% ipython --no-banner

In [1]: import numpy as np

In [2]: np.set_printoptions(suppress=True, linewidth=100)

In [3]: M2 = np.array([[-1, -1, 3, -2, 2, 1, -1, 2],
   ...:     [-2, 0, 1, -3, -3, -3, -3, 2],
   ...:     [-1, 2, -3, -3, 3, 2, 3, 2],
   ...:     [-1, 1, 1, -2, 2, -2, -2, -2]])

In [4]: E = M2.T @ M2

In [5]: E
Out[5]: 
array([[  7,  -2,  -3,  13,  -1,   5,   6,  -6],
       [ -2,   6,  -8,  -6,   6,   1,   5,   0],
       [ -3,  -8,  20,  -2,  -4,  -8, -17,   0],
       [ 13,  -6,  -2,  26,  -8,   5,   6, -12],
       [ -1,   6,  -4,  -8,  26,  13,  12,   0],
       [  5,   1,  -8,   5,  13,  18,  18,   4],
       [  6,   5, -17,   6,  12,  18,  23,   2],
       [ -6,   0,   0, -12,   0,   4,   2,  16]])

In [6]: w, V = np.linalg.eigh(E)

In [7]: x0 = np.array([1, 0, 1, 0, 2, 2, 1, 2])

In [8]: np.round(V * np.abs(w) @ V.T, 4) + 0
Out[8]: 
array([[  7.,  -2.,  -3.,  13.,  -1.,   5.,   6.,  -6.],
       [ -2.,   6.,  -8.,  -6.,   6.,   1.,   5.,   0.],
       [ -3.,  -8.,  20.,  -2.,  -4.,  -8., -17.,   0.],
       [ 13.,  -6.,  -2.,  26.,  -8.,   5.,   6., -12.],
       [ -1.,   6.,  -4.,  -8.,  26.,  13.,  12.,   0.],
       [  5.,   1.,  -8.,   5.,  13.,  18.,  18.,   4.],
       [  6.,   5., -17.,   6.,  12.,  18.,  23.,   2.],
       [ -6.,   0.,   0., -12.,   0.,   4.,   2.,  16.]])

In [9]: np.abs(E).sum(axis=1).max(), round(np.abs(w).max(), 4)
Out[9]: (np.int64(89), np.float64(61.7825))

In [10]: (np.sign(V[:, -1].round(6)) == np.sign(V[0, -1].round(6))).astype(int)
Out[10]: array([1, 1, 0, 1, 1, 1, 1, 1])

In [11]: round(x0 @ E @ x0 / (x0 @ x0), 4), np.round(w[0], 4), round(w[-1], 4)
Out[11]: (np.float64(31.3333), np.float64(-0.0), np.float64(61.7825))

In [12]: np.round(V * np.maximum(w, 0) @ V.T, 4) + 0
Out[12]: 
array([[  7.,  -2.,  -3.,  13.,  -1.,   5.,   6.,  -6.],
       [ -2.,   6.,  -8.,  -6.,   6.,   1.,   5.,   0.],
       [ -3.,  -8.,  20.,  -2.,  -4.,  -8., -17.,   0.],
       [ 13.,  -6.,  -2.,  26.,  -8.,   5.,   6., -12.],
       [ -1.,   6.,  -4.,  -8.,  26.,  13.,  12.,   0.],
       [  5.,   1.,  -8.,   5.,  13.,  18.,  18.,   4.],
       [  6.,   5., -17.,   6.,  12.,  18.,  23.,   2.],
       [ -6.,   0.,   0., -12.,   0.,   4.,   2.,  16.]])

In [13]: np.round(np.linalg.eigvalsh(E[1:, 1:]), 4) + 0
Out[13]: array([ 0.    ,  0.    ,  0.    , 16.1683, 19.6013, 38.4341, 60.7964])

In [14]: w1 = np.array([[5, 8, 8, 1, 6, 1],
    ...:     [9, 2, 7, 0, 2, 4],
    ...:     [6, 9, 5, 9, 8, 2],
    ...:     [1, 2, 0, 8, 8, 9],
    ...:     [8, 9, 8, 1, 1, 1],
    ...:     [9, 9, 8, 1, 3, 1],
    ...:     [9, 6, 1, 2, 8, 4],
    ...:     [0, 4, 3, 7, 1, 7]])

In [15]: coef = np.array([-5, 5, -3, -4, 0, 5])

In [16]: act = np.maximum(E @ w1 + coef, 0)

In [17]: act
Out[17]: 
array([[ 98, 104,  44,  54, 174, 101],
       [ 87,  10,  44,   0,   0,   0],
       [  0,   0,   0, 111,   0,   0],
       [ 55,  92,   0, 124, 301, 161],
       [445, 380, 335,   0,  71,  35],
       [414, 388, 282,  64, 223, 174],
       [439, 338, 264,   0, 210, 187],
       [  7,  45,  31,  14,   0,  15]])

In [18]: basis = np.array([[1, 1], [1, 2], [2, 0], [1, 0], [3, -1], [2, 3]])

In [19]: act @ basis
Out[19]: 
array([[1068,  435],
       [ 185,  107],
       [ 111,    0],
       [1496,  421],
       [1778, 1239],
       [2447, 1489],
       [2309, 1466],
       [ 158,  142]])

In [20]: (act @ basis).round(6).argmax(axis=1)
Out[20]: array([0, 0, 0, 0, 0, 0, 0, 0])
